% ipython --no-banner

In [1]: import numpy as np

In [2]: np.set_printoptions(precision=1, suppress=True, linewidth=160, legacy="1.25")

In [3]: data = np.load("x.npy")

In [4]: print(data)
[[-1  0  0 -3 -3 -1  1 -2  1  2]
 [-3 -2 -1 -2 -3 -2 -3 -1  2  2]
 [-1 -3  1  2 -3 -1  1 -3  1 -3]
 [-3  0 -1  1  3 -2 -2 -3  1  0]
 [ 1  3 -3  0  1 -2  2 -2  1 -3]
 [ 2  2  1 -1  0  1  4 -1 -1  0]]

In [5]: print(np.allclose(data[:-1].T @ np.linalg.lstsq(data[:-1].T, data[-1])[0], data[-1]))
True

In [6]: J = np.load("arr.npy")

In [7]: print(J)
[[ 2 -1  6  8]
 [-1 -6 -3 -4]
 [ 6 -3  4  5]
 [ 8 -4  5  6]]

In [8]: vec = np.array([-4, 0, 5, 4])

In [9]: target = J @ vec

In [10]: print(target)
[ 54 -27  16  17]

In [11]: print(np.round(np.linalg.solve(J, target), 1) + 0)
[-4.  0.  5.  4.]

In [12]: print(np.round(np.linalg.solve(J, 5 * target), 1) + 0)
[-20.   0.  25.  20.]

In [13]: print(np.linalg.solve(J.T, J[0]))
[ 1. -0.  0.  0.]

In [14]: Uu, sig, VT = np.linalg.svd(J)

In [15]: print(sig)
[17.8  8.1  3.6  0.1]

In [16]: M2 = Uu[:, :3] @ np.diag(sig[:3]) @ VT[:3]

In [17]: print(np.linalg.matrix_rank(M2))
3

In [18]: print(M2)
[[ 2. -1.  6.  8.]
 [-1. -6. -3. -4.]
 [ 6. -3.  4.  5.]
 [ 8. -4.  5.  6.]]

In [19]: print(round(float(np.abs(J - M2).max()), 1))
0.0

In [20]: print(round(np.linalg.norm(J - M2) / np.linalg.norm(J), 1))
0.0

In [21]: X, _ = np.linalg.qr(np.array([[0.5, 0.4, 0.3, -2.2, -0.2, -0.7, 0.1, 1.3, 0.4, -1.0],
    ...:     [-1.5, -0.1, 0.4, 1.7, -0.2, -1.3, -1.6, -0.9, -0.9, 0.0],
    ...:     [0.1, -0.4, -1.8, -0.9, 1.1, -0.6, -3.1, 0.2, 1.0, -0.4],
    ...:     [2.0, -0.2, -0.5, 0.4, 0.9, 1.2, 0.4, 0.1, 0.4, -0.6],
    ...:     [-0.9, -2.7, -0.6, 2.7, 1.8, -0.6, 0.3, -0.3, -1.3, 0.7],
    ...:     [0.7, 1.6, 0.0, -0.2, 0.1, -0.8, 1.2, -1.8, 0.0, 1.4],
    ...:     [-0.8, -0.1, 0.1, -1.2, -0.6, 0.8, -0.2, 0.7, 0.3, 0.5],
    ...:     [2.0, 0.3, -0.6, 0.8, -0.5, -1.2, -0.3, -1.7, -0.8, -0.8],
    ...:     [-0.6, 0.2, -1.6, -0.9, -0.8, -0.7, 0.2, -0.5, -2.1, -0.5],
    ...:     [-0.1, -0.4, 0.0, -0.1, 1.4, -0.9, 1.1, -2.4, -0.2, 0.5]]))

In [22]: print(X.round(1) + 0)
[[-0.1 -0.1  0.1  0.6  0.   0.6  0.   0.4 -0.3 -0.2]
 [ 0.4 -0.1  0.1 -0.5  0.   0.3 -0.4  0.  -0.5 -0.2]
 [ 0.   0.1 -0.7  0.2 -0.3  0.  -0.6  0.   0.2  0. ]
 [-0.6  0.3  0.   0.  -0.1 -0.4  0.   0.  -0.6 -0.2]
 [ 0.3  0.8  0.  -0.2 -0.1  0.2  0.3  0.3  0.1 -0.3]
 [-0.2 -0.5 -0.1 -0.3 -0.5  0.1  0.3  0.2  0.2 -0.5]
 [ 0.2 -0.1  0.   0.4  0.2 -0.2  0.  -0.5  0.  -0.7]
 [-0.6  0.1 -0.1 -0.3  0.4  0.5 -0.1 -0.3  0.2 -0.1]
 [ 0.2 -0.1 -0.7  0.   0.3  0.   0.5  0.  -0.3  0.1]
 [ 0.   0.1  0.   0.1 -0.6  0.3  0.3 -0.6 -0.2  0.2]]

In [23]: Q, r_ = np.linalg.qr(X)

In [24]: print(round(float(np.trace(Q @ Q.T)), 1))
10.0

In [25]: print(np.allclose(r_.T @ r_, X.T @ X))
True

In [26]: print(np.round(Q.T @ Q, 1) + 0)
[[1. 0. 0. 0. 0. 0. 0. 0. 0. 0.]
 [0. 1. 0. 0. 0. 0. 0. 0. 0. 0.]
 [0. 0. 1. 0. 0. 0. 0. 0. 0. 0.]
 [0. 0. 0. 1. 0. 0. 0. 0. 0. 0.]
 [0. 0. 0. 0. 1. 0. 0. 0. 0. 0.]
 [0. 0. 0. 0. 0. 1. 0. 0. 0. 0.]
 [0. 0. 0. 0. 0. 0. 1. 0. 0. 0.]
 [0. 0. 0. 0. 0. 0. 0. 1. 0. 0.]
 [0. 0. 0. 0. 0. 0. 0. 0. 1. 0.]
 [0. 0. 0. 0. 0. 0. 0. 0. 0. 1.]]

In [27]: print(np.abs(np.diag(r_)))
[1. 1. 1. 1. 1. 1. 1. 1. 1. 1.]

In [28]: print(abs(r_[0, 0]), np.round(np.linalg.norm(X[:, 0]), 1))
1.0 1.0

In [29]: M2 = np.array([[2, 2, -3],
    ...:     [-2, 3, -3],
    ...:     [3, -2, 1],
    ...:     [-3, 3, 0],
    ...:     [2, 2, 3],
    ...:     [0, 0, 1],
    ...:     [3, 0, 1],
    ...:     [-2, -1, -2],
    ...:     [-3, 1, 0],
    ...:     [-3, -1, 3]])

In [30]: print(np.round(np.einsum("ik,kj->ji", X, M2), 1) + 0)
[[-1.2  3.7 -5.8  0.5 -0.1  1.4  2.8  0.3  1.1  0.5]
 [ 0.5 -1.5  1.7 -1.1  2.4 -3.   3.   0.   1.5 -0.2]
 [-0.1 -1.5 -2.7 -0.6 -4.4 -1.1 -1.3  3.2  0.8  0.3]]

In [31]: print(np.round(X @ M2, 1) + 0)
[[-1.2  0.5 -0.1]
 [ 3.7 -1.5 -1.5]
 [-5.8  1.7 -2.7]
 [ 0.5 -1.1 -0.6]
 [-0.1  2.4 -4.4]
 [ 1.4 -3.  -1.1]
 [ 2.8  3.  -1.3]
 [ 0.3  0.   3.2]
 [ 1.1  1.5  0.8]
 [ 0.5 -0.2  0.3]]

In [32]: print(np.einsum("ij->j", X))
[-0.4  0.6 -1.5 -0.1 -0.7  1.3  0.2 -0.5 -1.2 -1.9]

In [33]: print(np.linalg.matrix_rank(X @ M2))
3

In [34]: print(np.linalg.matrix_rank(np.vstack([X, M2.T])))
10

In [35]: print(np.vstack([X, M2.T]).shape)
(13, 10)

In [36]: vec = np.array([-2, 0, 2, 0, 1, -2, 0, -2, 0, 2])

In [37]: target = X @ vec

In [38]: print(target)
[-1.8 -1.6 -1.7  1.4 -2.1 -1.8 -0.4  0.7 -1.4  0.4]

In [39]: print(np.round(np.linalg.solve(X.T, X[1]), 1) + 0)
[0. 1. 0. 0. 0. 0. 0. 0. 0. 0.]

In [40]: M2 = X / np.sqrt((X ** 2).mean(axis=1, keepdims=True))

In [41]: print(np.round(X - X.mean(axis=1, keepdims=True), 1) + 0)
[[-0.2 -0.2  0.   0.5 -0.1  0.5 -0.1  0.3 -0.4 -0.3]
 [ 0.5  0.   0.2 -0.4  0.1  0.4 -0.3  0.1 -0.4 -0.1]
 [ 0.1  0.3 -0.6  0.3 -0.2  0.1 -0.5  0.1  0.3  0.1]
 [-0.4  0.4  0.1  0.1  0.  -0.3  0.2  0.2 -0.4  0. ]
 [ 0.1  0.7 -0.2 -0.3 -0.2  0.   0.1  0.1  0.  -0.4]
 [-0.1 -0.3  0.  -0.2 -0.3  0.2  0.4  0.3  0.3 -0.3]
 [ 0.3  0.   0.   0.4  0.3 -0.1  0.1 -0.4  0.1 -0.7]
 [-0.5  0.1 -0.1 -0.3  0.4  0.5 -0.1 -0.3  0.2 -0.1]
 [ 0.2 -0.1 -0.7  0.   0.3  0.   0.5  0.  -0.3  0.1]
 [ 0.1  0.1  0.1  0.2 -0.5  0.3  0.3 -0.6 -0.2  0.2]]

In [42]: print(np.linalg.matrix_rank(X - X.mean(axis=1, keepdims=True)))
9

In [43]: print(np.linalg.svd(X, compute_uv=False))
[1. 1. 1. 1. 1. 1. 1. 1. 1. 1.]

In [44]: print(np.linalg.norm(X, axis=0))
[1. 1. 1. 1. 1. 1. 1. 1. 1. 1.]

In [45]: print(round(float(X[:, 9] @ X[:, 2]), 1))
-0.0

In [46]: print(np.round(X @ X.T, 1) + 0)
[[1. 0. 0. 0. 0. 0. 0. 0. 0. 0.]
 [0. 1. 0. 0. 0. 0. 0. 0. 0. 0.]
 [0. 0. 1. 0. 0. 0. 0. 0. 0. 0.]
 [0. 0. 0. 1. 0. 0. 0. 0. 0. 0.]
 [0. 0. 0. 0. 1. 0. 0. 0. 0. 0.]
 [0. 0. 0. 0. 0. 1. 0. 0. 0. 0.]
 [0. 0. 0. 0. 0. 0. 1. 0. 0. 0.]
 [0. 0. 0. 0. 0. 0. 0. 1. 0. 0.]
 [0. 0. 0. 0. 0. 0. 0. 0. 1. 0.]
 [0. 0. 0. 0. 0. 0. 0. 0. 0. 1.]]

In [47]: E = np.load("dump.npy")

In [48]: print(E)
[[ 3.  0.  0.  0.  0.  0.  0.  0.  0.]
 [ 0. 12.  6.  3.  6.  3.  0.  9.  3.]
 [ 0.  6.  7.  2.  4.  2.  0.  6.  2.]
 [ 0.  3.  2.  4.  2.  1.  0.  3.  1.]
 [ 0.  6.  4.  2.  7.  2.  0.  6.  2.]
 [ 0.  3.  2.  1.  2.  4.  0.  3.  1.]
 [ 0.  0.  0.  0.  0.  0.  3.  0.  0.]
 [ 0.  9.  6.  3.  6.  3.  0. 12.  3.]
 [ 0.  3.  2.  1.  2.  1.  0.  3.  4.]]

In [49]: r0, v = E[0], E[4]

In [50]: print(r0 @ v)
0.0

In [51]: p = (r0 @ v) / (r0 @ r0) * r0

In [52]: print(p)
[0. 0. 0. 0. 0. 0. 0. 0. 0.]

In [53]: print((v - p) @ r0)
0.0

In [54]: print(np.linalg.matrix_rank(np.outer(r0, v)))
1

In [55]: print(np.outer(r0, v))
[[ 0. 18. 12.  6. 21.  6.  0. 18.  6.]
 [ 0.  0.  0.  0.  0.  0.  0.  0.  0.]
 [ 0.  0.  0.  0.  0.  0.  0.  0.  0.]
 [ 0.  0.  0.  0.  0.  0.  0.  0.  0.]
 [ 0.  0.  0.  0.  0.  0.  0.  0.  0.]
 [ 0.  0.  0.  0.  0.  0.  0.  0.  0.]
 [ 0.  0.  0.  0.  0.  0.  0.  0.  0.]
 [ 0.  0.  0.  0.  0.  0.  0.  0.  0.]
 [ 0.  0.  0.  0.  0.  0.  0.  0.  0.]]

In [56]: theta = np.radians(90)

In [57]: r_ = np.eye(9)

In [58]: r_[5, 5] = r_[1, 1] = np.cos(theta)

In [59]: r_[5, 1], r_[1, 5] = -np.sin(theta), np.sin(theta)

In [60]: print(r_.round(1) + 0)
[[ 1.  0.  0.  0.  0.  0.  0.  0.  0.]
 [ 0.  0.  0.  0.  0.  1.  0.  0.  0.]
 [ 0.  0.  1.  0.  0.  0.  0.  0.  0.]
 [ 0.  0.  0.  1.  0.  0.  0.  0.  0.]
 [ 0.  0.  0.  0.  1.  0.  0.  0.  0.]
 [ 0. -1.  0.  0.  0.  0.  0.  0.  0.]
 [ 0.  0.  0.  0.  0.  0.  1.  0.  0.]
 [ 0.  0.  0.  0.  0.  0.  0.  1.  0.]
 [ 0.  0.  0.  0.  0.  0.  0.  0.  1.]]

In [61]: M2 = E @ r_.T

In [62]: print(round(np.linalg.det(r_), 1), np.trace(r_))
1.0 7.0

In [63]: print(np.linalg.svd(E, compute_uv=False), np.linalg.svd(M2, compute_uv=False))
[32.  3.  3.  3.  3.  3.  3.  3.  3.] [32.  3.  3.  3.  3.  3.  3.  3.  3.]

In [64]: print(np.abs(M2 - E).max(axis=0))
[ 0.  9.  0.  0.  0. 15.  0.  0.  0.]

In [65]: print(M2)
[[  3.   0.   0.   0.   0.   0.   0.   0.   0.]
 [  0.   3.   6.   3.   6. -12.   0.   9.   3.]
 [  0.   2.   7.   2.   4.  -6.   0.   6.   2.]
 [  0.   1.   2.   4.   2.  -3.   0.   3.   1.]
 [  0.   2.   4.   2.   7.  -6.   0.   6.   2.]
 [  0.   4.   2.   1.   2.  -3.   0.   3.   1.]
 [  0.   0.   0.   0.   0.   0.   3.   0.   0.]
 [  0.   3.   6.   3.   6.  -9.   0.  12.   3.]
 [  0.   1.   2.   1.   2.  -3.   0.   3.   4.]]
